$ ipython --no-banner

In [1]: import numpy as np

In [2]: np.set_printoptions(precision=2, suppress=True, linewidth=120)

In [3]: def tidy(a):
   ...:     return np.round(a, 2) + 0
   ...: 

In [4]: data = np.loadtxt("block11.csv", delimiter=",")

In [5]: data
Out[5]: 
array([[0., 0., 0.],
       [0., 0., 0.],
       [0., 0., 0.],
       [0., 2., 8.]])

In [6]: np.linalg.cond(data) > 100
Out[6]: np.True_

In [7]: np.linalg.matrix_rank(data, rtol=0.1)
Out[7]: np.int64(1)

In [8]: Uu, sig, VT = np.linalg.svd(data)

In [9]: vecs = VT[:(sig > 1e-8).sum()]

In [10]: rng = np.random.default_rng(374)

In [11]: x0 = data[1] + 3 * data[2] + rng.integers(2) * np.eye(3)[2]

In [12]: x0
Out[12]: array([0., 0., 1.])

In [13]: tidy(np.diag(vecs.T @ vecs))
Out[13]: array([0.  , 0.06, 0.94])

In [14]: tidy(np.linalg.norm(x0 - vecs.T @ vecs @ x0))
Out[14]: np.float64(0.24)

In [15]: np.allclose(vecs.T @ vecs @ x0, x0)
Out[15]: False

In [16]: tidy(vecs.T @ vecs)
Out[16]: 
array([[0.  , 0.  , 0.  ],
       [0.  , 0.06, 0.24],
       [0.  , 0.24, 0.94]])

In [17]: x0 = np.array([3, -2, -3])

In [18]: np.sign((data @ x0).round(6))
Out[18]: array([ 0.,  0.,  0., -1.])

In [19]: data @ x0
Out[19]: array([  0.,   0.,   0., -28.])

In [20]: data @ np.ones(3)
Out[20]: array([ 0.,  0.,  0., 10.])

In [21]: np.einsum("ij,j->i", data, x0)
Out[21]: array([  0.,   0.,   0., -28.])

In [22]: Uu, sig, VT = np.linalg.svd(data)

In [23]: tidy(sig)
Out[23]: array([8.25, 0.  , 0.  ])

In [24]: A2 = Uu[:, :1] @ np.diag(sig[:1]) @ VT[:1]

In [25]: tidy(np.linalg.norm(data - A2, 2)), sig[1]
Out[25]: (np.float64(0.0), np.float64(0.0))

In [26]: np.linalg.matrix_rank(data, rtol=0.05)
Out[26]: np.int64(1)

In [27]: np.abs(data - A2).max()
Out[27]: np.float64(0.0)

In [28]: W0 = np.load("out0.npy")

In [29]: W0
Out[29]: 
array([[ 0.8,  1.1, -0.8,  1.8,  0.4],
       [-0.1,  1.5,  0.8,  0.3, -0.6],
       [ 1. ,  1.2,  0.5,  0. ,  1.7],
       [ 1.8, -0.1, -0.7,  1.3,  0.4],
       [ 0.7, -1.2, -1.8,  0.5, -1.5],
       [ 1.3,  0.2, -1. ,  1.2,  1. ],
       [ 1.6,  0.1,  0.2, -2.5,  0.6],
       [ 0.7, -0.4,  1.3,  1.9, -0.8],
       [-0.9, -0.9,  0. , -0.2, -0.6],
       [ 1.1, -0.1,  1.2,  2.3, -0.2],
       [ 1.6, -0.6,  0.4,  0.9, -0.7],
       [ 0.9, -2.5,  0.5,  0.4,  1.2],
       [-9. ,  0. ,  8. ,  7.5, -4.5],
       [-1.8,  0.7,  2. ,  0.6,  0.4],
       [-0.8,  2.3, -1.7,  0.3,  2.1],
       [-0.8, -0.6,  0.6, -0.6,  1.2],
       [ 0.7,  0.4, -0.2, -0.8, -0.7],
       [ 1.7, -0.7, -1.4,  0.7, -0.3],
       [ 2.1,  0. , -0.6, -0.4, -2.1],
       [ 0.1, -0.9, -1.3,  0.1, -1.6],
       [-0.3,  1.3, -0.4, -0.1,  1.8],
       [ 0.3, -0.4,  0.7, -1. ,  1.4],
       [ 1.3, -2.4,  1.3,  0.7, -1.9],
       [-0.4, -0.5, -1.4, -0.4,  0.4],
       [ 0.7,  1. , -0.5, -1. ,  0.5],
       [-1.5,  0.2,  0.9, -0.5, -0.3],
       [-0.2, -2.8,  1.2,  0.4,  0.2]])

In [30]: Ac = (W0 - W0.mean(axis=0)) / W0.std(axis=0)

In [31]: tidy(Ac.std(axis=0))
Out[31]: array([1., 1., 1., 1., 1.])

In [32]: beta = np.linalg.lstsq(np.delete(Ac, 1, axis=1), Ac[:, 1])[0]

In [33]: tidy(1 - np.var(Ac[:, 1] - np.delete(Ac, 1, axis=1) @ beta))
Out[33]: np.float64(0.2)

In [34]: tidy(beta)
Out[34]: array([-0.47, -0.36,  0.14,  0.39])

In [35]: np.abs(beta).argmax()
Out[35]: np.int64(0)
